>>> import numpy as np
>>> import numpy.linalg as la
>>> np.set_printoptions(suppress=True, linewidth=120)
>>> m1 = np.load("test8.npy")
>>> m1
array([[  4,  -2,  -2,   6,   2,   6,   2],
       [ -2,   3,  -4,   1,   1,  -3,   1],
       [ -2,  -4,  14, -12,  -8,  -2,  -4],
       [  6,   1, -12,  19,   3,  11,  11],
       [  2,   1,  -8,   3,  11,  -1,  -5],
       [  6,  -3,  -2,  11,  -1,  11,   7],
       [  2,   1,  -4,  11,  -5,   7,  11]])
>>> # symmetric, so the eigenvalues are real
>>> np.allclose(m1[:-1].T @ la.lstsq(m1[:-1].T, m1[-1])[0], m1[-1])
True
>>> np.round(np.trace(la.pinv(m1) @ m1), 4)
np.float64(3.0)
>>> np.round(m1 @ la.pinv(m1) @ m1, 4)
array([[  4.,  -2.,  -2.,   6.,   2.,   6.,   2.],
       [ -2.,   3.,  -4.,   1.,   1.,  -3.,   1.],
       [ -2.,  -4.,  14., -12.,  -8.,  -2.,  -4.],
       [  6.,   1., -12.,  19.,   3.,  11.,  11.],
       [  2.,   1.,  -8.,   3.,  11.,  -1.,  -5.],
       [  6.,  -3.,  -2.,  11.,  -1.,  11.,   7.],
       [  2.,   1.,  -4.,  11.,  -5.,   7.,  11.]])
>>> np.unique(m1.round(6), axis=0).shape
(7, 7)
>>> la.matrix_power(m1, 3)
array([[  3668,    194,  -6364,  10638,   1702,   6582,   6022],
       [   194,    659,  -2082,   1613,   1233,    101,    473],
       [ -6364,  -2082,  15876, -21006,  -6582, -10478, -10310],
       [ 10638,   1613, -21006,  33107,   5679,  19243,  18823],
       [  1702,   1233,  -6582,   5679,   5019,   1511,    851],
       [  6582,    101, -10478,  19243,   1511,  12459,  11855],
       [  6022,    473, -10310,  18823,    851,  11855,  12139]])
>>> np.round(np.sort(np.abs(la.eigvals(m1))), 4) + 0
array([ 0.    ,  0.    ,  0.    ,  0.    , 10.4553, 20.7898, 41.7549])
>>> round(np.abs(la.eigvals(m1)).max(), 4)
np.float64(41.7549)
>>> np.allclose(m1, m1.T)
True
>>> np.allclose(m1 @ m1.T, m1.T @ m1)
True
>>> round(float(la.det(m1)), 4)
0.0
>>> np.trace(m1)
np.int64(73)
>>> m1 @ m1
array([[ 104,  -14, -136,  254,   46,  178,  134],
       [ -14,   41,  -82,   39,   43,  -29,   11],
       [-136,  -82,  444, -502, -222, -202, -214],
       [ 254,   39, -502,  793,  133,  461,  453],
       [  46,   43, -222,  133,  225,    1,  -47],
       [ 178,  -29, -202,  461,    1,  341,  297],
       [ 134,   11, -214,  453,  -47,  297,  337]])
>>> Uu, s, vt = la.svd(m1)
>>> s.round(4) + 0
array([41.7549, 20.7898, 10.4553,  0.    ,  0.    ,  0.    ,  0.    ])
>>> M2 = Uu[:, :3] @ np.diag(s[:3]) @ vt[:3]
>>> round(float(la.norm(m1 - M2, 2)), 4), round(float(s[3]), 4)
(0.0, 0.0)
>>> la.matrix_rank(M2)
np.int64(3)
>>> la.matrix_rank(m1, rtol=0.05)
np.int64(3)
>>> M2.round(4)
array([[  4.,  -2.,  -2.,   6.,   2.,   6.,   2.],
       [ -2.,   3.,  -4.,   1.,   1.,  -3.,   1.],
       [ -2.,  -4.,  14., -12.,  -8.,  -2.,  -4.],
       [  6.,   1., -12.,  19.,   3.,  11.,  11.],
       [  2.,   1.,  -8.,   3.,  11.,  -1.,  -5.],
       [  6.,  -3.,  -2.,  11.,  -1.,  11.,   7.],
       [  2.,   1.,  -4.,  11.,  -5.,   7.,  11.]])
>>> round(float(np.abs(m1 - M2).max()), 4)
0.0
>>> feats = np.load("m.npy")
>>> feats
array([[-1.9,  1.8, -1.5, -0.4,  1.3, -0.9],
       [ 0.5, -0.6,  1.6, -0.8, -1.8,  0.8],
       [-0.2,  0.2,  0.7, -0.6,  0.6,  0.6],
       [-1. , -1.3, -1.8,  2. , -0.2, -0.9]])
>>> vec = np.array([-3, -2, -1, -2, -2, 0])
>>> a = np.maximum(feats @ vec, 0)
>>> np.round(np.maximum(feats @ vec, 0) - np.maximum(-feats @ vec, 0), 4)
array([ 1.8,  3.3, -0.5,  3.8])
>>> np.round(np.tanh(feats @ vec), 4)
array([ 0.9468,  0.9973, -0.4621,  0.999 ])
>>> np.round(np.maximum(feats @ (3 * vec), 0), 4)
array([ 5.4,  9.9,  0. , 11.4])
>>> T = np.stack([feats, -2 * feats, feats[::-1]])
>>> T.shape
(3, 4, 6)
>>> (T @ feats.T).shape
(3, 4, 4)
>>> la.matrix_rank(T.reshape(3, -1))
np.int64(2)
>>> M2 = feats / la.norm(feats, axis=1, keepdims=True)
>>> G = M2 @ M2.T
>>> (G - 2 * np.eye(4)).round(6).argmax(axis=1)
array([3, 2, 1, 0])
>>> np.argwhere(np.triu(np.abs(G) > 0.95, 1))
array([], shape=(0, 2), dtype=int64)
>>> Uu, s, vt = la.svd(feats, full_matrices=False)
>>> (s > 1e-8).sum()
np.int64(4)
>>> np.round(Uu.T @ Uu, 4) + 0
array([[1., 0., 0., 0.],
       [0., 1., 0., 0.],
       [0., 0., 1., 0.],
       [0., 0., 0., 1.]])
>>> np.round(np.abs(vt[0]), 4)
array([0.4474, 0.1954, 0.6411, 0.2781, 0.3896, 0.3484])
>>> round(np.sqrt((s ** 2).sum()), 4), round(float(la.norm(feats)), 4)
(np.float64(5.6462), 5.6462)
>>> Uu.shape, s.shape, vt.shape
((4, 4), (4,), (4, 6))
>>> np.round(s / s[0], 4)
array([1.    , 0.7165, 0.2832, 0.1715])
>>> np.round(np.cumsum(s ** 2) / np.sum(s ** 2), 4)
array([0.6162, 0.9325, 0.9819, 1.    ])
>>> np.round(feats - feats[0], 4)
array([[ 0. ,  0. ,  0. ,  0. ,  0. ,  0. ],
       [ 2.4, -2.4,  3.1, -0.4, -3.1,  1.7],
       [ 1.7, -1.6,  2.2, -0.2, -0.7,  1.5],
       [ 0.9, -3.1, -0.3,  2.4, -1.5,  0. ]])
>>> np.round(feats.sum(axis=1), 4)
array([-1.6, -0.3,  1.3, -3.2])
>>> np.round(feats.sum(axis=0), 4)
array([-2.6,  0.1, -1. ,  0.2, -0.1, -0.4])
>>> la.matrix_rank(feats)
np.int64(4)
>>> np.abs(feats).max()
np.float64(2.0)
>>> np.round(np.diff(feats, axis=0), 4)
array([[ 2.4, -2.4,  3.1, -0.4, -3.1,  1.7],
       [-0.7,  0.8, -0.9,  0.2,  2.4, -0.2],
       [-0.8, -1.5, -2.5,  2.6, -0.8, -1.5]])
